$ python3 -q
>>> import numpy as np
>>> np.set_printoptions(precision=2, suppress=True, linewidth=160, sign=" ")
>>> basis = np.array([[1, 2, 0, 0, 0, 1, 1, 0, 2, 0, 1, 1],
...     [1, 2, 1, 2, 0, 2, 2, 2, 1, 1, 0, 0],
...     [1, 2, 2, 0, 2, 0, 0, 2, 2, 0, 2, 1]])
>>> A = np.repeat(basis, 25 // 3, axis=0)
>>> rng = np.random.default_rng(93)
>>> A = A + 0.05 * rng.normal(size=A.shape)
>>> print(A.round(2) + 0)
[[ 1.06  1.96  0.06  0.03  0.03  0.96  0.94  0.04  2.01  0.05  1.09  1.04]
 [ 0.95  1.97  0.06  0.07  0.06  1.02  0.96 -0.04  2.01 -0.02  1.07  0.91]
 [ 1.03  1.99 -0.01 -0.03  0.07  0.97  1.08  0.01  2.03  0.03  1.    1.01]
 [ 1.    1.96  0.    0.    0.03  0.95  1.05  0.01  1.97 -0.02  0.93  1.01]
 [ 1.01  1.94  0.    0.05  0.02  0.91  1.02  0.02  1.99 -0.03  1.04  0.99]
 [ 0.97  1.99 -0.07  0.13 -0.02  0.97  1.03 -0.08  2.03  0.    0.98  1.04]
 [ 1.03  1.97  0.04  0.05 -0.03  1.02  0.97  0.02  1.99  0.02  0.91  1.01]
 [ 1.06  1.97  0.08  0.08 -0.03  1.06  1.02  0.01  1.99 -0.01  1.    1.06]
 [ 0.97  1.95  1.08  1.92 -0.03  1.95  1.98  2.01  1.02  0.99  0.03  0.06]
 [ 1.03  2.03  1.02  2.01  0.04  2.02  2.    1.97  1.09  0.99  0.06 -0.01]
 [ 1.04  1.91  1.    1.93  0.08  2.01  2.01  1.97  0.93  0.89 -0.03  0.04]
 [ 0.94  2.07  0.97  2.   -0.1   1.97  2.01  1.95  1.    1.06  0.09  0.06]
 [ 1.02  2.03  1.09  2.08 -0.05  1.99  2.02  1.98  1.02  1.04  0.    0.  ]
 [ 1.06  1.98  1.04  1.96  0.02  1.94  2.    2.02  0.97  1.04 -0.02  0.  ]
 [ 1.02  1.94  1.02  2.01  0.11  2.01  1.91  2.02  1.16  1.01 -0.12 -0.09]
 [ 1.07  2.08  1.1   2.03 -0.06  1.96  1.99  2.02  1.06  1.05  0.02 -0.05]
 [ 1.04  2.04  1.99 -0.02  2.02 -0.05 -0.03  1.87  1.93 -0.01  2.06  0.99]
 [ 1.    1.98  1.94 -0.03  2.   -0.05  0.01  2.03  1.97  0.05  2.02  1.  ]
 [ 1.1   2.    1.93  0.07  1.94 -0.08 -0.04  2.06  1.96 -0.05  1.99  1.05]
 [ 1.01  2.01  2.03  0.09  2.05  0.02  0.04  1.92  2.09  0.05  1.98  1.  ]
 [ 1.04  2.03  2.05  0.04  2.04 -0.01  0.05  2.04  2.03 -0.04  1.96  0.92]
 [ 1.02  2.02  2.01  0.03  1.89  0.03 -0.03  1.95  2.01  0.08  2.08  1.02]
 [ 1.    2.03  1.96  0.07  1.99  0.04 -0.07  2.11  1.95  0.    2.01  0.94]
 [ 0.97  1.97  1.94  0.01  1.92  0.06 -0.02  2.    2.   -0.03  1.94  1.03]]
>>> Ac = A - A.mean(axis=0)
>>> evecs = np.linalg.svd(Ac)[2][:3]
>>> B = Ac - Ac @ evecs.T @ evecs
>>> print(np.round(np.linalg.norm(B) / np.linalg.norm(Ac), 2))
0.05
>>> print(np.linalg.norm(B, axis=1).round(6).argmax())
18
